>>> import numpy as np
>>> np.set_printoptions(precision=4, suppress=True, linewidth=200, legacy="1.25")
>>> J = np.loadtxt("test0.csv", delimiter=",")
>>> J
array([[ -5.8311,  -2.9907,   1.0343],
       [-12.0771, -10.048 ,  -1.8568],
       [ -3.042 ,  -1.1225,   0.9042],
       [ -9.0614,  -8.0911,  -1.9913],
       [ 15.0602,  12.9993,   2.9878],
       [ -5.9432,  -4.9989,  -0.9165]])
>>> x = np.array([-5, -1, 4])
>>> y = J @ x
>>> np.linalg.lstsq(J, y)[0]
array([-5., -1.,  4.])
>>> rng = np.random.default_rng(109)
>>> y = y + 0.02 * rng.normal(size=6)
>>> y
array([ 36.3001,  63.0287,  19.9493,  45.4076, -76.3341,  31.0567])
>>> c, *_ = np.linalg.lstsq(J, y)
>>> [round(float(np.linalg.norm(np.linalg.solve(J.T @ J + lam * np.eye(3), J.T @ y))), 2) for lam in (0, 1, 10, 100)]
[6.52, 6.02, 4.58, 3.59]
>>> round(np.linalg.norm(y - J @ c), 4)
0.0279
>>> c.round()
array([-5., -1.,  4.])
>>> round(np.log10(np.linalg.cond(J)))
2
>>> round(float(np.linalg.norm(J, 2) / np.linalg.norm(J)), 4)
0.9951
>>> np.linalg.cond(J) > 100
True
>>> A2 = np.c_[J[:, :1] @ np.array([[8]]), np.array([9, -6, 2, -3, -2, -9])]
>>> A2
array([[-46.6488,   9.    ],
       [-96.6168,  -6.    ],
       [-24.336 ,   2.    ],
       [-72.4912,  -3.    ],
       [120.4816,  -2.    ],
       [-47.5456,  -9.    ]])
>>> np.linalg.matrix_rank(A2)
2
>>> np.round(np.linalg.norm(A2 - J @ np.linalg.lstsq(J, A2)[0], axis=0), 4) + 0
array([0.    , 8.7991])
>>> np.linalg.matrix_rank(np.c_[J, A2])
4
>>> W0 = np.load("m.npy")
>>> W0
array([[-17.1648,  33.8733, -13.5917, -16.997 ,  34.0117],
       [ -5.9053,  16.7216, -10.8387, -11.945 ,  17.0953],
       [  0.6828,   4.1937,  -5.8171,  -5.7095,   4.0487],
       [  0.7401,   4.0068,  -5.673 ,  -5.5574,   3.845 ],
       [  0.8536,   3.5966,  -5.3375,  -5.2067,   3.3968],
       [  1.0532,   2.358 ,  -4.1043,  -3.9573,   2.0397],
       [  1.0562,   2.1792,  -3.888 ,  -3.7436,   1.8449],
       [  0.8702,   1.2141,  -2.4417,  -2.3445,   0.8299],
       [  0.7378,   0.9581,  -1.9533,  -1.8797,   0.5882],
       [  0.7298,   0.9449,  -1.9267,  -1.8544,   0.5764],
       [  0.7235,   0.9346,  -1.906 ,  -1.8348,   0.5673],
       [  0.681 ,   0.8685,  -1.771 ,  -1.7066,   0.5096],
       [  0.156 ,   0.2115,  -0.3829,  -0.3779,   0.0804],
       [ -0.009 ,  -0.0136,   0.0225,   0.0225,  -0.0045],
       [ -0.3104,  -0.9172,   1.0224,   1.0955,  -0.2409],
       [ -0.245 ,  -1.7384,   1.4238,   1.6294,  -0.4655],
       [ -0.0701,  -2.412 ,   1.5909,   1.9237,  -0.678 ],
       [  0.2135,  -3.1947,   1.6842,   2.1754,  -0.9523],
       [  0.6377,  -4.1559,   1.708 ,   2.4025,  -1.3211],
       [  0.8094,  -4.5104,   1.6993,   2.4704,  -1.4645],
       [  1.2121,  -5.2961,   1.6554,   2.5982,  -1.7939],
       [  1.9713,  -6.6681,   1.5187,   2.7662,  -2.4015],
       [  2.2464,  -7.1423,   1.4582,   2.8121,  -2.6195],
       [  7.3832, -15.1071,  -0.0451,   3.1199,  -6.665 ],
       [ 10.7889, -20.0002,  -1.1787,   3.105 ,  -9.3709],
       [ 18.7185, -30.9638,  -3.921 ,   2.8633, -15.7607],
       [ 20.9842, -34.0325,  -4.7151,   2.7671, -17.6061],
       [ 35.5698, -53.4342,  -9.8486,   2.0239, -29.6416],
       [ 35.7981, -53.7345,  -9.929 ,   2.0112, -29.8318],
       [ 35.8088, -53.7486,  -9.9327,   2.0106, -29.8407],
       [ 35.8338, -53.7814,  -9.9415,   2.0092, -29.8615]])
>>> A2 = W0 + rng.integers(-2, 3, (31, 3)) @ rng.integers(-2, 3, (3, 5))
>>> A2
array([[-11.1648,  32.8733, -16.5917, -22.997 ,  24.0117],
       [ -5.9053,  16.7216, -10.8387, -11.945 ,  17.0953],
       [  4.6828,   8.1937,   0.1829,  -7.7095,   4.0487],
       [  4.7401,   5.0068,  -5.673 , -10.5574,  -2.155 ],
       [ -5.1464,   5.5966,  -2.3375,  -2.2067,  11.3968],
       [ -2.9468,   2.358 ,  -4.1043,  -1.9573,   6.0397],
       [  3.0562,   6.1792,   1.112 ,  -6.7436,   1.8449],
       [  8.8702,   1.2141,  -2.4417,  -6.3445,  -7.1701],
       [  6.7378,  -0.0419,  -2.9533,  -3.8797,  -5.4118],
       [  2.7298,   3.9449,   3.0733,  -1.8544,   2.5764],
       [ -1.2765,  -4.0654,  -8.906 ,   0.1652,  -1.4327],
       [  0.681 ,   1.8685,  -1.771 ,  -4.7066,  -1.4904],
       [  4.156 ,   2.2115,   3.6171,  -0.3779,   0.0804],
       [ -2.009 ,  -1.0136,   1.0225,   6.0225,   5.9955],
       [  1.6896,   0.0828,   4.0224,   3.0955,   1.7591],
       [ -0.245 ,   2.2616,   7.4238,   1.6294,   3.5345],
       [ -6.0701,  -2.412 ,   0.5909,   2.9237,   3.322 ],
       [ -3.7865,  -7.1947,  -4.3158,   4.1754,  -0.9523],
       [  0.6377,  -9.1559,  -4.292 ,   5.4025,  -3.3211],
       [ -1.1906,  -7.5104,  -3.3007,   2.4704,  -3.4645],
       [ -4.7879,  -6.2961,  -1.3446,   2.5982,   0.2061],
       [  7.9713,  -3.6681,   6.5187,   0.7662,  -4.4015],
       [  6.2464, -11.1423,  -4.5418,   0.8121, -10.6195],
       [ 13.3832, -12.1071,   4.9549,   1.1199,  -8.665 ],
       [ 12.7889, -20.0002,  -2.1787,   0.105 , -13.3709],
       [ 22.7185, -30.9638,  -3.921 ,   0.8633, -19.7607],
       [ 12.9842, -34.0325,  -4.7151,   6.7671,  -9.6061],
       [ 41.5698, -52.4342,  -8.8486,  -1.9761, -35.6416],
       [ 35.7981, -53.7345,  -7.929 ,   6.0112, -25.8318],
       [ 33.8088, -54.7486,  -8.9327,   8.0106, -23.8407],
       [ 39.8338, -52.7814,  -7.9415,   1.0092, -31.8615]])
>>> np.linalg.matrix_rank(A2 - W0, tol=1e-8)
3
>>> np.round(np.linalg.svd(A2 - W0, compute_uv=False), 4) + 0
array([36.2158, 26.5321, 10.9755,  0.    ,  0.    ])
